$ python -q
>>> import numpy as np
>>> import numpy.linalg as la
>>> np.set_printoptions(suppress=True, linewidth=120)
>>> arr = np.loadtxt("case12.csv", delimiter=",")
>>> arr
array([[-0.8 ,  1.  ,  0.7 , -1.4 , -1.1 , -0.1 , -1.5 , -0.7 ,  0.6 , -1.6 ],
       [ 1.  ,  0.9 ,  0.8 , -1.3 , -1.4 , -0.4 ,  0.9 ,  1.4 , -0.5 , -0.5 ],
       [-0.5 ,  0.8 , -1.4 ,  0.3 , -0.8 ,  1.1 , -0.6 , -0.3 , -0.9 , -2.  ],
       [ 0.8 ,  0.1 ,  0.4 ,  0.1 ,  0.2 ,  2.2 , -1.  ,  1.4 , -0.1 ,  0.2 ],
       [ 0.7 ,  0.5 , -0.9 ,  0.4 , -1.1 ,  0.5 ,  2.1 , -0.5 ,  0.  ,  0.8 ],
       [-0.65,  0.71,  0.8 , -1.02, -1.53, -0.26, -1.59, -1.13,  0.46, -1.9 ],
       [-0.4 , -0.3 , -1.1 , -1.3 , -0.6 ,  1.2 , -0.8 , -0.6 , -0.9 , -0.6 ]])
>>> np.round(la.norm(arr, 1), 2), round(la.norm(arr, np.inf), 2)
(np.float64(8.49), np.float64(10.05))
>>> la.norm(arr, axis=1).argmax()
np.int64(5)
>>> round(float(la.norm(arr, 2)), 2)
5.46
>>> round(float(la.norm(arr[1] - arr[0])), 2)
4.0
>>> x0 = np.array([2, 2, 1, 2, 1, 1, 1, 1, 1, 0])
>>> h = np.maximum(arr @ x0, 0)
>>> np.round(np.maximum(arr @ x0, 0) - np.maximum(-arr @ x0, 0), 2)
array([-4.5 ,  2.  , -1.7 ,  5.1 ,  3.3 , -5.17, -6.8 ])
>>> arr * (h > 1e-9)[:, None]
array([[-0. ,  0. ,  0. , -0. , -0. , -0. , -0. , -0. ,  0. , -0. ],
       [ 1. ,  0.9,  0.8, -1.3, -1.4, -0.4,  0.9,  1.4, -0.5, -0.5],
       [-0. ,  0. , -0. ,  0. , -0. ,  0. , -0. , -0. , -0. , -0. ],
       [ 0.8,  0.1,  0.4,  0.1,  0.2,  2.2, -1. ,  1.4, -0.1,  0.2],
       [ 0.7,  0.5, -0.9,  0.4, -1.1,  0.5,  2.1, -0.5,  0. ,  0.8],
       [-0. ,  0. ,  0. , -0. , -0. , -0. , -0. , -0. ,  0. , -0. ],
       [-0. , -0. , -0. , -0. , -0. ,  0. , -0. , -0. , -0. , -0. ]])
>>> np.round(np.tanh(arr @ x0), 2)
array([-1.  ,  0.96, -0.94,  1.  ,  1.  , -1.  , -1.  ])
>>> np.flatnonzero(h > 1e-9)
array([1, 3, 4])
>>> feats = np.loadtxt("block18.csv", delimiter=",")
>>> feats
array([[  0.1,  -1.4,  -1.1,  -0.9,   0.4,   0. ,   0.9,  -0.5,  -0.2,  -1.4],
       [ -0.7,  -0.4,   0.4,   0. ,  -0.3,   0.9,  -0.6,  -1.4,  -0.2,   0.8],
       [  1.8,  -0.1,   1. ,   0.7,   0.1,  -0.6,  -1.3,   1.2,  -1. ,   2.1],
       [  0.1,   1.2,   0. ,   0. ,   1.2,  -0.2,  -1.1,   0.3,  -0.3,   0.9],
       [ -0.7,  -1.5,  -0.2,   0. ,   1.1,  -0.1,   0. ,   0.6,   0.2,   0.2],
       [  1.3,   0. ,   0.4,  -1.3,   0.1,   0.9,  -0.9,   0.7,   0.4,  -0.2],
       [  0.2,  -0.4,  -1.3,  -0.3,   0.4,  -1.1,  -0.2,  -1.2,  -0.9,  -1. ],
       [ -0.9,  -1.1,   1.8,   0.3,  -0.3,  -0.9,  -0.1,  -0.8,  -0.3,   0.8],
       [  0.5,   0. ,   1. ,   1.3,   0.9,  -1.3,   1.4,   1. ,  -0.5,   1.3],
       [ -1.4,   1.7,   0.3,  -0.3,   0.5,   1.1,  -0.3,   0.6,   0.1,   0. ],
       [  0.9,   0.9,  -0.2,  -0.5,  -1.5,  -0.5,   0.8,  -0.1,   2. ,  -0.3],
       [  2.4,   1.6,  -2. ,  -0.1,   1. ,  -0.2,   0. ,   0.8,  -0.8,   0.3],
       [ -0.4,  -0.2,   0.2,   2.3,  -0.8,   1.1,   0.8,   0.1,  -0.6,  -0.3],
       [ -0.9,   1.6,   1. ,   0.1,   1.4,  -1.8,  -0.3,  -2. ,   1.2,  -0.1],
       [  1.5,  -0.1,  -1.4,   0.7,   0.9,  -0.7,  -1. ,  -0.9,  -0.3,   1.9],
       [  0. ,  -1.4,  -0.5,  -2. ,   0. ,   1.2,   1.5,  -0.8,  -1.2,   0.6],
       [  1.2,  -0.4,   1.2,   0.1,   2. ,   0.7,   0.2,   1.8,   0.9,  -0.6],
       [ -0.3,  -0.2,  -0.9,   0.2,  -0.8,  -0.6,   0.6,   1.8,   1.1,   0.9],
       [  0.6,  -0.9,   0.4,  -0.3,   0.2,   0. ,   1.4,   0.7,   0.4,  -0.9],
       [  0.9,  -0.7,  -0.5,  -0.2,   0.2,  -0.6,   2.2,  -1.7,   0.9,   0.7],
       [  0.1,   0.2,   0.8,  -1.1,  -2.1,   0.8,   1. ,  -0.2,   0.7,  -0.1],
       [  0.4,  -0.3,  -1.4,  -1.2,   1.3,   0.5,   0.8,   0.4,  -0.5,   0. ],
       [  0.2,  -0.2,  -0.3,   0.5,  -0.9,  -0.3,   0.2,   0.7,  -0.5,   2.1],
       [ -0.1,   0.9,  -0.2,  -0.2,   0.1,   0.1,   0.2,  -0.1,  -0.1,  -1. ],
       [  1.1,  -0.3,   0. ,   1.2,  -0.5,  -0.6,  -0.6,   0. ,   1.1,   1.2],
       [ 10. ,   5. ,   3. ,  -9. ,   2. , -17. ,  -3. , -31. ,  -6. , -10. ],
       [ -3. ,  -1. ,  -0.2,   0.4,  -0.1,  -2.6,   0. ,   0.5,   1.8,  -1.8],
       [ -1.4,   0.3,  -0.7,   1.2,   0.8,  -0.4,   0.8,  -1.1,   0.9,  -0.1]])
>>> # row 25 is much longer than the rest
>>> Xs = feats - feats.mean(axis=0)
>>> left, sv, VT = la.svd(Xs, full_matrices=False)
>>> np.round(VT[0] * np.sign(VT[0, np.abs(VT[0]).argmax()]), 2)
array([-0.24, -0.13, -0.07,  0.22, -0.05,  0.42,  0.08,  0.77,  0.15,  0.25])
>>> la.matrix_rank(Xs)
np.int64(10)
>>> np.searchsorted(np.cumsum(sv ** 2) / (sv ** 2).sum(), 0.9) + 1
np.int64(2)
>>> sv.round(2)
array([39.73,  7.17,  6.18,  5.24,  4.81,  4.64,  4.31,  3.67,  3.25,  2.86])
